In [1]: import numpy as np

In [2]: np.set_printoptions(precision=2, suppress=True, linewidth=200, legacy="1.25")

In [3]: W0 = np.load("arr.npy")

In [4]: W0
Out[4]: 
array([[3, 1, 0, 0],
       [9, 3, 0, 0],
       [0, 0, 3, 1],
       [0, 0, 9, 3]])

In [5]: # 2 groups of indices that never mix

In [6]: np.linalg.matrix_rank(W0, rtol=0.1)
Out[6]: 2

In [7]: round(float(np.linalg.norm(W0, 2) / np.linalg.norm(W0)), 2)
Out[7]: 0.71

In [8]: [round(float(x), 2) for x in np.linalg.svd(W0, compute_uv=False)[:3]]
Out[8]: [10.0, 10.0, 0.0]

In [9]: X = np.load("out4.npy")

In [10]: X
Out[10]: 
array([[-1,  2,  9],
       [ 0,  2,  5],
       [ 0,  0,  5]])

In [11]: out = X / np.linalg.norm(X, axis=1, keepdims=True)

In [12]: gram = out @ out.T

In [13]: np.argwhere(np.triu(np.abs(gram) > 0.95, 1))
Out[13]: 
array([[0, 1],
       [0, 2]])

In [14]: (gram - 2 * np.eye(3)).round(6).argmax(axis=1)
Out[14]: array([1, 0, 0])

In [15]: X.mean(axis=0)
Out[15]: array([-0.33,  1.33,  6.33])

In [16]: np.diff(X, axis=0)
Out[16]: 
array([[ 1,  0, -4],
       [ 0, -2,  0]])

In [17]: np.abs(X).max()
Out[17]: 9

In [18]: X.sum(axis=0)
Out[18]: array([-1,  4, 19])

In [19]: X - X[0]
Out[19]: 
array([[ 0,  0,  0],
       [ 1,  0, -4],
       [ 1, -2, -4]])

In [20]: X.sum(axis=1)
Out[20]: array([10,  7,  5])

In [21]: np.unravel_index(np.abs(X).argmax(), X.shape)
Out[21]: (0, 2)

In [22]: np.linalg.matrix_power(X - np.diag(np.diag(X)), 3)
Out[22]: 
array([[0, 0, 0],
       [0, 0, 0],
       [0, 0, 0]])

In [23]: np.sort(np.linalg.eigvals(X))
Out[23]: array([-1.,  2.,  5.])

In [24]: vals, evecs = np.linalg.eig(X)

In [25]: np.sort(np.linalg.eigvals(X @ X))
Out[25]: array([ 1.,  4., 25.])

In [26]: np.sort(np.linalg.eigvals(X.T))
Out[26]: array([-1.,  2.,  5.])

In [27]: arr = np.loadtxt("mat.csv", delimiter=",")

In [28]: arr
Out[28]: 
array([[4., 1., 2., 2.],
       [1., 4., 4., 4.],
       [2., 4., 0., 3.],
       [2., 4., 3., 0.]])

In [29]: # equal to its transpose

In [30]: vals, evecs = np.linalg.eigh(arr)

In [31]: x = np.array([0, 3, -3, -2])

In [32]: evecs * np.maximum(vals, 0) @ evecs.T
Out[32]: 
array([[4.14, 1.36, 1.69, 1.69],
       [1.36, 4.96, 3.17, 3.17],
       [1.69, 3.17, 2.21, 2.21],
       [1.69, 3.17, 2.21, 2.21]])

In [33]: (np.sign(evecs[:, -1].round(6)) == np.sign(evecs[0, -1].round(6))).astype(int)
Out[33]: array([1, 1, 1, 1])

In [34]: np.linalg.eigvalsh(arr[1:, 1:])
Out[34]: array([-3.  , -2.18,  9.18])

In [35]: round(float(x @ arr @ x / (x @ x)), 2), vals[0], np.round(vals[-1], 2)
Out[35]: (-2.18, -3.0, 10.32)
